$ python3 -q
>>> import numpy as np
>>> np.set_printoptions(suppress=True, linewidth=120)
>>> def rd(a):
...     return np.round(a, 2) + 0
... 
>>> rng = np.random.default_rng(50024)
>>> F = np.eye(3, dtype=int)[rng.permutation(3)] * np.array([-5, 1, -4])
>>> F
array([[-5,  0,  0],
       [ 0,  1,  0],
       [ 0,  0, -4]])
>>> idx = rng.permutation(3)
>>> idx
array([1, 0, 2])
>>> out = F[idx][:, idx]
>>> np.trace(out)
np.int64(-8)
>>> np.diag(out)
array([ 1, -5, -4])
>>> [int(np.linalg.matrix_rank(np.linalg.matrix_power(F, p))) for p in range(1, 4)]
[3, 3, 3]
>>> np.prod(np.diag(F)), rd(np.linalg.det(F))
(np.int64(20), np.float64(20.0))
>>> out = F / np.linalg.norm(F, axis=1, keepdims=True)
>>> cov = out @ out.T
>>> (np.abs(cov) > 0.9).astype(int)
array([[1, 0, 0],
       [0, 1, 0],
       [0, 0, 1]])
>>> cov
array([[1., 0., 0.],
       [0., 1., 0.],
       [0., 0., 1.]])
>>> ev, evecs = np.linalg.eig(F)
>>> print(rd(np.sort(np.linalg.eigvals(F.T))))
[-5. -4.  1.]
>>> F @ evecs[:, 0] - ev[0] * evecs[:, 0]
array([0., 0., 0.])
>>> rd(np.sort(np.linalg.eigvals(np.linalg.inv(F))))
array([-0.25, -0.2 ,  1.  ])
>>> M = np.load("layer14.npy")
>>> print(M)
[[ 6 -6]
 [-7  7]]
>>> U, sigma, Vt = np.linalg.svd(M, full_matrices=False)
>>> rd(U.T @ M @ Vt.T)
array([[13.04,  0.  ],
       [ 0.  ,  0.  ]])
>>> print(U.shape, sigma.shape, Vt.shape)
(2, 2) (2,) (2, 2)
>>> np.cumsum(sigma ** 2) / np.sum(sigma ** 2)
array([1., 1.])
>>> rd(sigma / sigma[0])
array([1., 0.])
>>> rd(Vt @ Vt.T)
array([[1., 0.],
       [0., 1.]])
>>> rk = np.linalg.matrix_rank(M)
>>> rk
np.int64(1)
>>> null = np.linalg.svd(M)[2][rk:].T
>>> [int(np.linalg.matrix_rank(M[:, :j + 1])) for j in range(2)]
[1, 1]
>>> np.abs(np.diag(np.linalg.qr(M)[1])) > 1e-9
array([ True, False])
>>> np.linalg.lstsq(M[:-1].T, M[-1])[2]
np.int32(1)
>>> rd(np.linalg.norm(M, 2) / np.linalg.norm(M))
np.float64(1.0)
>>> np.linalg.matrix_rank(M, rtol=0.1)
np.int64(1)
>>> np.argsort(-np.linalg.norm(M, axis=0).round(6), kind="stable")[:3]
array([0, 1])
>>> U, sigma, Vt = np.linalg.svd(M)
>>> rd(sigma)
array([13.04,  0.  ])
>>> out = U[:, :1] @ np.diag(sigma[:1]) @ Vt[:1]
>>> np.linalg.matrix_rank(out)
np.int64(1)
>>> print(rd(np.linalg.norm(M - out) / np.linalg.norm(M)))
0.0
>>> print(rd(np.linalg.norm(M - out, 2)), rd(sigma[1]))
0.0 0.0
>>> m1 = np.load("a.npy")
>>> m1
array([[ 0.1 , -0.25,  0.  ,  0.9 ],
       [ 0.36, -0.9 ,  0.  ,  3.24],
       [ 0.04, -0.1 ,  0.  ,  0.36]])
>>> # column 3 is much longer than the rest
>>> print(m1.shape)
(3, 4)
>>> print(np.abs(m1).max())
3.24
>>> rd(np.linalg.svd(m1, compute_uv=False))
array([3.53, 0.  , 0.  ])
>>> np.count_nonzero(m1)
np.int64(9)
>>> x = np.array([5, 5, 2, 1])
>>> np.sign((m1 @ x).round(6))
array([1., 1., 1.])
>>> np.linalg.norm(m1 @ x) <= np.linalg.norm(m1, 2) * np.linalg.norm(x) + 1e-9
np.True_
>>> U, sigma, Vt = np.linalg.svd(m1)
>>> print(rd(sigma))
[3.53 0.   0.  ]
>>> print(np.argmax(sigma[:-1] / (sigma[1:] + 1e-6)) + 1)
1
>>> out = U[:, :1] @ np.diag(sigma[:1]) @ Vt[:1]
>>> np.linalg.matrix_rank(m1, rtol=0.05)
np.int64(1)
>>> rd(np.linalg.norm(m1 - out) / np.linalg.norm(m1))
np.float64(0.0)
>>> E = np.load("case11.npy")
>>> E
array([[  1.3,   1.1, -24. ],
       [ -0.3,   0.5,  -6. ],
       [ -1.5,  -0.7, -22. ],
       [  0.9,  -0.2,   4. ]])
>>> # column 2 is much longer than the rest
>>> out = E / np.linalg.norm(E, axis=1, keepdims=True)
>>> cov = out @ out.T
>>> (np.abs(cov) > 0.9).astype(int)
array([[1, 1, 1, 1],
       [1, 1, 1, 1],
       [1, 1, 1, 1],
       [1, 1, 1, 1]])
>>> rd(cov)
array([[ 1.  ,  0.99,  0.99, -0.96],
       [ 0.99,  1.  ,  0.99, -0.98],
       [ 0.99,  0.99,  1.  , -0.99],
       [-0.96, -0.98, -0.99,  1.  ]])
